% python3 -q
>>> import numpy as np
>>> import numpy.linalg as la
>>> np.set_printoptions(precision=3, suppress=True, linewidth=120)
>>> E = np.loadtxt("arr.csv", delimiter=",")
>>> E
array([[-2.,  3., -2.,  0.],
       [-6.,  7., -4.,  0.],
       [-4.,  4., -2.,  0.],
       [-4.,  4., -2.,  0.]])
>>> # null space of dimension 2
>>> Uu, sig, Vt = la.svd(E)
>>> evecs = Vt[:(sig > 1e-8).sum()]
>>> rng = np.random.default_rng(27088)
>>> x0 = E[2] + 2 * E[0] + rng.integers(2) * np.eye(4)[3]
>>> print(x0)
[-8. 10. -6.  0.]
>>> print(np.allclose(evecs.T @ evecs @ x0, x0))
True
>>> print(round(float(la.norm(x0 - evecs.T @ evecs @ x0)), 3))
0.0
>>> np.diag(evecs.T @ evecs)
array([0.889, 0.556, 0.556, 0.   ])
>>> x0 = np.array([5, 5, 2, 3])
>>> a = np.maximum(E @ x0, 0)
>>> np.tanh(E @ x0)
array([ 0.762, -0.995, -0.999, -0.999])
>>> np.flatnonzero(a > 1e-9)
array([0])
>>> E * (a > 1e-9)[:, None]
array([[-2.,  3., -2.,  0.],
       [-0.,  0., -0.,  0.],
       [-0.,  0., -0.,  0.],
       [-0.,  0., -0.,  0.]])
>>> out = E / la.norm(E, axis=1, keepdims=True)
>>> G = out @ out.T
>>> print(G)
[[1.    0.989 0.97  0.97 ]
 [0.989 1.    0.995 0.995]
 [0.97  0.995 1.    1.   ]
 [0.97  0.995 1.    1.   ]]
>>> (G - 2 * np.eye(4)).round(6).argmax(axis=1)
array([1, 2, 3, 2])
>>> round(float(la.norm(E)), 3)
13.784
>>> np.zeros(4, 4)
Traceback (most recent call last):
  File "<python-input-24>", line 1, in <module>
    np.zeros(4, 4)
    ~~~~~~~~^^^^^^
TypeError: Cannot interpret '4' as a data type
>>> E.sum(axis=1)
array([-1., -3., -2., -2.])
>>> E[:, 4]
Traceback (most recent call last):
  File "<python-input-26>", line 1, in <module>
    E[:, 4]
    ~^^^^^^
IndexError: index 4 is out of bounds for axis 1 with size 4
>>> E.shape
(4, 4)
>>> round(np.trace(la.pinv(E) @ E), 3)
np.float64(2.0)
>>> print(E @ la.pinv(E) @ E)
[[-2.  3. -2.  0.]
 [-6.  7. -4.  0.]
 [-4.  4. -2.  0.]
 [-4.  4. -2.  0.]]
>>> la.lstsq(E[:-1].T, E[-1])[2]
np.int32(2)
>>> np.allclose(E[:-1].T @ la.lstsq(E[:-1].T, E[-1])[0], E[-1])
True
>>> feats = np.load("block14.npy")
>>> feats
array([[ 0, 12,  0,  0, 14, 18,  0,  0,  0,  0],
       [ 0, 15,  8,  1,  0,  0,  0,  0,  9,  6],
       [ 6,  0,  0,  7, 11,  3,  0,  0,  5,  0],
       [ 0, 12,  0,  0,  6, 18,  6,  0,  0,  0],
       [ 0,  0,  9,  0,  0,  3,  9,  2,  0,  7],
       [ 0,  1,  0,  0,  9, 11,  0,  0,  0,  0],
       [ 0, 13,  0,  0,  5,  5,  0,  0,  1,  0],
       [ 3,  0,  0,  0,  0,  6,  7, 10,  0,  2],
       [ 0,  0,  2,  6,  0,  0,  0,  0,  6,  4],
       [ 0,  0, 16,  0,  0, 14,  0,  0,  0,  0],
       [ 0,  0,  0,  0,  0,  4,  7,  3,  0,  0],
       [ 0,  0,  0,  0,  0,  0,  1,  6,  0,  7],
       [ 0,  0, 11,  9,  0,  0,  2, 15,  8, 19],
       [ 5,  0,  0,  2, 12,  0,  0,  0,  0,  0],
       [ 3,  0,  0,  1,  5,  1,  0,  3,  0,  0],
       [ 0,  3,  3,  0,  5, 15,  0,  0,  0,  0],
       [ 5,  0,  0,  0, 16,  8,  1,  0,  0,  0],
       [ 0,  0,  6,  0,  2, 14,  0,  0,  0,  0],
       [ 0,  0,  0,  0,  0, 11, 13,  0,  0,  0],
       [ 0,  1, 14,  3,  0,  1,  0,  0,  7, 10],
       [ 0,  0, 14,  0,  0,  0,  7,  9,  3, 16],
       [ 5,  0,  0, 14,  0,  0,  0, 10,  8,  8],
       [ 0,  9,  3,  0,  0,  0,  6,  0,  0,  7],
       [ 0, 13, 15,  0,  0,  5,  0,  0,  8,  5],
       [ 0,  9, 18, 11,  0,  0,  0,  0, 17, 14]])
>>> dist = la.norm(feats[:, None] - feats[None], axis=-1)
>>> dist[17].round(6).argsort(kind="stable")[:4]
array([17, 15,  5,  9])
>>> dist[:5, :5]
array([[ 0.   , 26.665, 22.091, 10.   , 27.928],
       [26.665,  0.   , 23.302, 24.228, 20.075],
       [22.091, 23.302,  0.   , 23.238, 21.119],
       [10.   , 24.228, 23.238,  0.   , 23.409],
       [27.928, 20.075, 21.119, 23.409,  0.   ]])
>>> np.unravel_index(dist.round(6).argmax(), dist.shape)
(np.int64(0), np.int64(12))
>>> dist.shape
(25, 25)
